$ python3 -q
>>> import numpy as np
>>> from numpy import linalg as LA
>>> np.set_printoptions(precision=2, suppress=True, linewidth=120, sign=" ")
>>> E = np.loadtxt("dump.csv", delimiter=",")
>>> E
array([[  1.3 ,  -0.8 ,   6.5 ],
       [  0.5 ,  -0.6 ,   2.53],
       [  1.1 ,  -1.6 ,   5.46],
       [ -1.1 ,  -0.1 ,  -5.51],
       [ -0.7 ,   0.4 ,  -3.51],
       [ -1.  ,  -0.3 ,  -4.99],
       [ -0.3 ,   0.8 ,  -1.51],
       [ -0.3 ,   2.  ,  -1.5 ],
       [  1.2 ,   0.2 ,   6.03],
       [  0.8 ,   1.2 ,   4.  ],
       [ -1.2 ,  -2.  ,  -6.01],
       [ -0.3 ,   0.4 ,  -1.5 ],
       [  1.5 ,   1.  ,   7.49],
       [  1.  ,   1.2 ,   5.02],
       [  0.8 ,  -0.2 ,   3.96],
       [ -1.5 ,  -1.2 ,  -7.49],
       [ -0.1 ,  -1.7 ,  -0.52],
       [  1.3 ,   1.  ,   6.53],
       [ -0.3 ,   0.1 ,  -1.48],
       [  0.6 ,  -1.  ,   2.99],
       [ -2.  ,  -0.1 , -10.01]])
>>> dist = LA.norm(E[:, None] - E[None], axis=-1)
>>> np.flatnonzero(dist[20] < dist.mean() / 2)
array([ 15,  20])
>>> np.unravel_index(dist.round(6).argmax(), dist.shape)
(np.int64(12), np.int64(20))
>>> dist.shape
(21, 21)
>>> (dist + 1e9 * np.eye(21)).round(6).argmin(axis=1)
array([  8,  19,   0,   5,   5,   3,  11,   6,  17,  13,  15,  18,  17,   9,  19,  10,  18,   8,  11,   1,  15])
>>> dist[:5, :5]
array([[  0.  ,   4.05,   1.33,  12.27,  10.28],
       [  4.05,   0.  ,   3.15,   8.21,   6.24],
       [  1.33,   3.15,   0.  ,  11.29,   9.36],
       [ 12.27,   8.21,  11.29,   0.  ,   2.1 ],
       [ 10.28,   6.24,   9.36,   2.1 ,   0.  ]])
>>> labels = E[:, 1] > np.median(E[:, 1])
>>> r0 = E[labels].mean(axis=0) - E[~labels].mean(axis=0)
>>> round(float((((E - E.mean(axis=0)) @ r0 > 0) == labels).mean()), 2)
0.52
>>> r0
array([ 0.63,  1.7 ,  3.15])
>>> ((E - E.mean(axis=0)) @ r0 > 0).astype(int)
array([ 1,  1,  1,  0,  0,  0,  0,  0,  1,  1,  0,  0,  1,  1,  1,  0,  0,  1,  0,  1,  0])
>>> np.argsort(-np.abs(r0).round(6), kind="stable")
array([ 2,  1,  0])
>>> M = np.load("m.npy")
>>> M
array([[ 2,  0],
       [ 0,  1]])
>>> vec = np.ones(2)
>>> for _ in range(5):
...     vec = M @ vec
...     vec /= LA.norm(vec)
...     print(round(vec @ M @ vec, 2))
... 
1.8
1.94
1.98
2.0
2.0
>>> vec
array([ 1.  ,  0.03])
>>> round(LA.eigvalsh(M)[-1], 2)
np.float64(2.0)
>>> vec = np.array([4, 3])
>>> rhs = M @ vec
>>> rhs
array([ 8,  3])
>>> LA.solve(M, -1 * rhs)
array([-4., -3.])
>>> LA.solve(M, rhs + M[:, 1])
array([ 4.,  4.])
>>> LA.solve(M, rhs)
array([ 4.,  3.])
>>> evals, vecs = LA.eigh(M)
>>> vec = np.array([-1, 7])
>>> vecs * np.maximum(evals, 0) @ vecs.T
array([[ 2.,  0.],
       [ 0.,  1.]])
>>> vecs * np.sqrt(evals) @ vecs.T
array([[ 1.41,  0.  ],
       [ 0.  ,  1.  ]])
>>> LA.eigvalsh(M[1:, 1:])
array([ 1.])
>>> vec @ M @ vec
np.int64(51)
>>> np.abs(M).sum(axis=1).max(), np.abs(evals).max()
(np.int64(2), np.float64(2.0))
>>> evals, vecs = LA.eig(M)
>>> np.sort(LA.eigvals(LA.inv(M)))
array([ 0.5,  1. ])
>>> evals
array([ 2.,  1.])
>>> np.sort(LA.eigvals(M @ M))
array([ 1.,  4.])
>>> mat = np.load("sample18.npy")
>>> mat
array([[ 2,  1,  2,  3,  1],
       [ 1,  2,  1,  2,  3],
       [ 2,  1,  2,  1,  2],
       [ 3,  2,  1,  2,  1],
       [ 1,  3,  2,  1,  2]])
>>> # symmetric, so the eigenvalues are real
>>> evals, vecs = LA.eigh(mat)
>>> vec = np.array([0, -9, -9, -4, 2])
>>> np.abs(mat).sum(axis=1).max(), round(float(np.abs(evals).max()), 2)
(np.int64(9), 8.82)
>>> (np.sign(vecs[:, -1].round(6)) == np.sign(vecs[0, -1].round(6))).astype(int)
array([ 1,  1,  1,  1,  1])
>>> vecs * np.maximum(evals, 0) @ vecs.T
array([[ 2.63,  1.18,  1.71,  2.42,  1.04],
       [ 1.18,  2.61,  1.18,  1.64,  2.42],
       [ 1.71,  1.18,  2.26,  1.18,  1.71],
       [ 2.42,  1.64,  1.18,  2.61,  1.18],
       [ 1.04,  2.42,  1.71,  1.18,  2.63]])
>>> vecs * np.abs(evals) @ vecs.T
array([[ 3.26,  1.35,  1.41,  1.84,  1.08],
       [ 1.35,  3.21,  1.36,  1.27,  1.84],
       [ 1.41,  1.36,  2.52,  1.36,  1.41],
       [ 1.84,  1.27,  1.36,  3.21,  1.35],
       [ 1.08,  1.84,  1.41,  1.35,  3.26]])
>>> LA.norm(mat, axis=1).argmax()
np.int64(0)
>>> round(LA.norm(mat[1] - mat[2]), 2)
np.float64(2.24)
>>> round(float(LA.norm(mat) ** 2 / LA.norm(mat, 2) ** 2), 2)
1.16
>>> np.round(LA.norm(mat, 1), 2), round(LA.norm(mat, np.inf), 2)
(np.float64(9.0), np.float64(9.0))
>>> round(float(LA.norm(mat, 2)), 2)
8.82
>>> np.round(LA.norm(mat, "nuc"), 2)
np.float64(15.47)
